$ python -q
>>> import numpy as np
>>> np.set_printoptions(precision=3, suppress=True, linewidth=140, sign=" ")
>>> X = np.loadtxt("data.csv", delimiter=",")
>>> X
array([[ 2., -1.,  0., -4., -3., -5., -5., -1., -3.],
       [ 0.,  0.,  0.,  0.,  0.,  0.,  0.,  0.,  0.],
       [-4.,  2.,  0.,  8.,  6., 10., 10.,  2.,  6.],
       [-2.,  1.,  0.,  4.,  3.,  5.,  5.,  1.,  3.],
       [ 2., -1.,  0., -4., -3., -5., -5., -1., -3.],
       [-6.,  3.,  0., 12.,  9., 15., 15.,  3.,  9.]])
>>> np.abs(np.diag(np.linalg.qr(X)[1])) > 1e-9
array([ True, False, False, False, False, False])
>>> X @ np.linalg.pinv(X) @ X
array([[ 2., -1.,  0., -4., -3., -5., -5., -1., -3.],
       [ 0.,  0.,  0.,  0.,  0.,  0.,  0.,  0.,  0.],
       [-4.,  2.,  0.,  8.,  6., 10., 10.,  2.,  6.],
       [-2.,  1.,  0.,  4.,  3.,  5.,  5.,  1.,  3.],
       [ 2., -1.,  0., -4., -3., -5., -5., -1., -3.],
       [-6.,  3.,  0., 12.,  9., 15., 15.,  3.,  9.]])
>>> round(float(np.trace(np.linalg.pinv(X) @ X)), 3)
1.0
>>> U, sv, VT = np.linalg.svd(X)
>>> np.argmax(sv[:-1] / (sv[1:] + 1e-6)) + 1
np.int64(1)
>>> Y = U[:, :1] @ np.diag(sv[:1]) @ VT[:1]
>>> np.linalg.matrix_rank(X, rtol=0.05)
np.int64(1)
>>> np.linalg.matrix_rank(Y)
np.int64(1)
>>> np.argsort(-np.linalg.norm(X, axis=0).round(6), kind="stable")[:3]
array([ 5,  6,  3])
>>> np.linalg.matrix_rank(X, rtol=0.1)
np.int64(1)
>>> x = np.array([9, 1, 4, 0, 8, 5, 4, 7, 3])
>>> h = np.maximum(X @ x, 0)
>>> X * (h > 1e-9)[:, None]
array([[ 0., -0.,  0., -0., -0., -0., -0., -0., -0.],
       [ 0.,  0.,  0.,  0.,  0.,  0.,  0.,  0.,  0.],
       [-4.,  2.,  0.,  8.,  6., 10., 10.,  2.,  6.],
       [-2.,  1.,  0.,  4.,  3.,  5.,  5.,  1.,  3.],
       [ 0., -0.,  0., -0., -0., -0., -0., -0., -0.],
       [-6.,  3.,  0., 12.,  9., 15., 15.,  3.,  9.]])
>>> np.maximum(X @ (3 * x), 0)
array([   0.,    0.,  408.,  204.,    0.,  612.])
>>> h
array([   0.,    0.,  136.,   68.,    0.,  204.])
>>> X.T @ h
array([-1904.,   952.,     0.,  3808.,  2856.,  4760.,  4760.,   952.,  2856.])
>>> np.maximum(X @ x, 0) - np.maximum(-X @ x, 0)
array([-68.,   0., 136.,  68., -68., 204.])
>>> K = np.array([[-19, 1, -3, -2, -1, -3, 2],
...     [3, -8, 3, -2, 0, 1, 1],
...     [2, 3, 19, 2, 2, -1, 2],
...     [-3, 0, 3, -2, 0, -2, 1],
...     [2, 0, 0, -1, 7, -2, -1],
...     [2, 1, 0, -3, 2, 21, -2],
...     [1, 3, 3, 2, 1, 3, 19]])
>>> np.abs(K).max()
np.int64(21)
>>> np.unravel_index(np.abs(K).argmax(), K.shape)
(np.int64(5), np.int64(5))
>>> np.diff(K, axis=0)
array([[ 22,  -9,   6,   0,   1,   4,  -1],
       [ -1,  11,  16,   4,   2,  -2,   1],
       [ -5,  -3, -16,  -4,  -2,  -1,  -1],
       [  5,   0,  -3,   1,   7,   0,  -2],
       [  0,   1,   0,  -2,  -5,  23,  -1],
       [ -1,   2,   3,   5,  -1, -18,  21]])
>>> K.sum(axis=1)
array([-25,  -2,  29,  -3,   5,  21,  32])
>>> np.linalg.svd(K, compute_uv=False)
array([ 24.027,  22.234,  19.392,  15.209,   8.591,   7.146,   1.766])
>>> np.linalg.matrix_rank(K)
np.int64(7)
>>> K.sum(axis=0)
array([-12,   0,  25,  -6,  11,  17,  22])
>>> Z = np.array([[3, -2, 0, 3], [-2, 2, 0, 5]])
>>> rng = np.random.default_rng(42)
>>> W0 = rng.normal(size=(10, 2)) @ Z + np.array([0, 2, 1, 3])
>>> W0
array([[ 2.994, -0.689,  1.   , -1.286],
       [ 0.37 ,  2.38 ,  1.   ,  9.954],
       [-3.249,  3.298,  1.   , -9.364],
       [ 1.016,  1.112,  1.   ,  1.802],
       [ 1.656,  0.328,  1.   , -1.316],
       [ 1.083,  1.797,  1.   ,  9.527],
       [-2.056,  4.122,  1.   ,  8.834],
       [ 3.121, -0.654,  1.   ,  0.106],
       [ 3.024, -0.655,  1.   , -0.688],
       [ 2.735,  0.143,  1.   ,  5.386]])
>>> U, sv, VT = np.linalg.svd(W0)
>>> vecs = VT[:(sv > 1e-8).sum()]
>>> x = W0[2] + 4 * W0[7] + rng.integers(2) * np.eye(4)[0]
>>> x
array([ 9.236,  0.683,  5.   , -8.94 ])
>>> vecs.T @ vecs
array([[ 0.872, -0.168,  0.288,  0.016],
       [-0.168,  0.779,  0.379,  0.021],
       [ 0.288,  0.379,  0.351, -0.036],
       [ 0.016,  0.021, -0.036,  0.998]])
>>> np.allclose(vecs.T @ vecs @ x, x)
True
>>> E = np.load("run5.npy")
>>> E
array([[ 2.758, -1.973, -3.039,  2.151, -1.68 ],
       [ 0.087, -5.808, -1.024, -0.89 ,  2.951],
       [-0.681, -0.625,  0.89 , -1.009,  2.548],
       [-0.315, -1.869, -0.945, -1.473,  3.633],
       [-0.07 ,  2.289,  0.496, -1.43 , -1.737],
       [ 1.958, -5.037, -6.197,  1.077, -0.815],
       [ 2.845,  0.155, -3.961, -6.204,  4.025],
       [ 2.79 , -4.112, -5.666, -4.906,  6.104],
       [ 3.785,  1.004, -4.032, -2.22 , -3.293],
       [-3.437,  0.985,  0.36 ,  2.929, -2.114],
       [-1.298,  2.137,  2.509,  4.5  , -7.238],
       [-2.44 ,  6.004,  4.133, -1.543,  1.389],
       [-2.5  , -1.394, -0.511,  0.551, -1.894],
       [ 0.673, -1.519,  2.146, -0.156,  1.363],
       [ 0.8  , -3.046, -4.269, -2.855,  1.88 ],
       [-0.601, -1.916, -3.427,  1.896, -2.872]])
>>> th = np.radians(72)
>>> r_ = np.eye(5)
>>> r_[3, 3] = r_[2, 2] = np.cos(th)
>>> r_[3, 2], r_[2, 3] = -np.sin(th), np.sin(th)
>>> r_
array([[ 1.   ,  0.   ,  0.   ,  0.   ,  0.   ],
       [ 0.   ,  1.   ,  0.   ,  0.   ,  0.   ],
       [ 0.   ,  0.   ,  0.309,  0.951,  0.   ],
       [ 0.   ,  0.   , -0.951,  0.309,  0.   ],
       [ 0.   ,  0.   ,  0.   ,  0.   ,  1.   ]])
>>> Y = E @ r_.T
>>> round(np.linalg.det(r_), 3), round(np.trace(r_), 3)
(np.float64(1.0), np.float64(3.618))
>>> np.allclose(E @ E.T, Y @ Y.T)
True
>>> Y = W0 + rng.integers(-2, 3, (10, 3)) @ rng.integers(-2, 3, (3, 4))
>>> Y
array([[-0.006, -3.689, -2.   ,  1.714],
       [ 4.37 ,  0.38 ,  3.   ,  7.954],
       [-6.249,  4.298, -4.   , -9.364],
       [-1.984,  1.112,  1.   ,  4.802],
       [-0.344, -3.672,  1.   ,  2.684],
       [ 2.083,  5.797,  3.   ,  7.527],
       [-3.056,  4.122, -3.   ,  7.834],
       [ 5.121, -2.654,  1.   , -0.894],
       [ 4.024, -4.655,  1.   ,  0.312],
       [ 7.735,  2.143,  5.   ,  1.386]])
>>> np.round(np.linalg.svd(Y - W0, compute_uv=False), 3) + 0
array([ 13.465,   8.386,   5.69 ,   0.   ])
>>> hat = E @ np.linalg.solve(E.T @ E, E.T)
>>> np.allclose(hat @ hat, hat)
True
>>> round(float(np.trace(hat)), 3)
5.0
>>> C2 = np.cov(E, rowvar=False)
>>> np.linalg.eigvalsh(C2)[::-1]
array([ 23.455,  11.441,   5.608,   1.372,   0.558])
>>> round(float(np.corrcoef(E[:, 0], E[:, 1])[0, 1]), 3)
-0.394
>>> np.argsort(-E.std(axis=0).round(6), kind="stable")
array([ 4,  2,  1,  3,  0])
>>> np.polyfit(E[:, 0], E[:, 1], 1)
array([-0.554, -0.769])
>>> np.median(E, axis=0)
array([ 0.008, -1.456, -0.984, -0.95 ,  0.274])
>>> E.std(axis=0)
array([ 2.064,  2.908,  2.971,  2.702,  3.306])
>>> np.corrcoef(E.T)
array([[ 1.   , -0.394, -0.717, -0.504,  0.264],
       [-0.394,  1.   ,  0.658,  0.092, -0.368],
       [-0.717,  0.658,  1.   ,  0.361, -0.232],
       [-0.504,  0.092,  0.361,  1.   , -0.782],
       [ 0.264, -0.368, -0.232, -0.782,  1.   ]])
>>> C2.shape
(5, 5)
>>> Y = np.array([[-3, -1, 3, -3], [-3, 2, -1, 2], [1, 1, 3, 0], [-3, -3, -3, -2]])
>>> F = Y - Y.T
>>> F
array([[ 0,  2,  2,  0],
       [-2,  0, -2,  5],
       [-2,  2,  0,  3],
       [ 0, -5, -3,  0]])
>>> x = np.array([5, -1, 4, -3])
>>> rhs = F @ x
>>> rhs
array([  6, -33, -21,  -7])
>>> np.linalg.solve(F, 3 * rhs)
array([15., -3., 12., -9.])
>>> np.round(np.linalg.solve(F, F[:, 2]), 3) + 0
array([ 0.,  0.,  1.,  0.])
>>> round(np.log10(np.linalg.cond(F)))
1
>>> np.linalg.cond(F) > 100
np.False_
>>> [round(float(x), 3) for x in np.linalg.svd(F, compute_uv=False)[:3]]
[6.756, 6.756, 0.592]
>>> th = np.sort(rng.uniform(-2, 2, 30))
>>> data = np.c_[th, th ** 2, th ** 3] @ np.array([[-3, 3, 2, -3, 0], [-2, 3, -1, -3, -3], [1, 2, 3, 2, 1]])
>>> data
array([[ -9.506,  -9.566, -30.78 , -21.041, -19.301],
       [ -8.024,  -8.284, -27.106, -18.156, -17.176],
       [ -3.795,  -4.825, -16.458,  -9.838, -10.798],
       [ -2.822,  -4.078, -13.935,  -7.891,  -9.222],
       [ -2.82 ,  -4.077, -13.931,  -7.887,  -9.219],
       [ -1.01 ,  -2.738,  -9.03 ,  -4.181,  -6.052],
       [ -0.67 ,  -2.491,  -8.051,  -3.461,  -5.398],
       [  0.499,  -1.603,  -4.231,  -0.825,  -2.758],
       [  0.64 ,  -1.472,  -3.63 ,  -0.457,  -2.327],
       [  0.702,  -1.407,  -3.333,  -0.284,  -2.113],
       [  0.854,  -0.925,  -1.376,   0.56 ,  -0.699],
       [  0.781,  -0.794,  -1.013,   0.598,  -0.451],
       [  0.615,  -0.6  ,  -0.619,   0.535,  -0.208],
       [  0.435,  -0.421,  -0.369,   0.403,  -0.085],
       [  0.319,  -0.31 ,  -0.249,   0.304,  -0.042],
       [ -0.725,   0.8  ,   0.412,  -0.761,  -0.128],
       [ -0.809,   0.905,   0.457,  -0.852,  -0.155],
       [ -0.901,   1.023,   0.507,  -0.952,  -0.187],
       [ -0.955,   1.093,   0.537,  -1.01 ,  -0.206],
       [ -2.041,   2.801,   1.257,  -2.175,  -0.715],
       [ -2.561,   3.856,   1.744,  -2.709,  -1.018],
       [ -2.623,   3.993,   1.81 ,  -2.771,  -1.056],
       [ -2.867,   4.567,   2.094,  -3.011,  -1.21 ],
       [ -3.173,   5.356,   2.503,  -3.3  ,  -1.411],
       [ -3.256,   5.588,   2.626,  -3.377,  -1.468],
       [ -4.236,   8.933,   4.569,  -4.169,  -2.18 ],
       [ -4.475,   9.983,   5.233,  -4.32 ,  -2.367],
       [ -4.566,  10.418,   5.513,  -4.371,  -2.44 ],
       [ -4.818,  11.739,   6.387,  -4.492,  -2.647],
       [ -5.172,  13.981,   7.934,  -4.591,  -2.951]])
>>> u, v = data[28], data[4]
>>> round(u @ u, 3)
np.float64(228.987)
>>> p = (u @ v) / (u @ u) * u
>>> round(float(np.linalg.norm(u + v) ** 2 + np.linalg.norm(u - v) ** 2), 3)
1189.649
>>> p
array([ 1.334, -3.251, -1.769,  1.244,  0.733])
>>> v - p
array([ -4.155,  -0.826, -12.162,  -9.131,  -9.952])
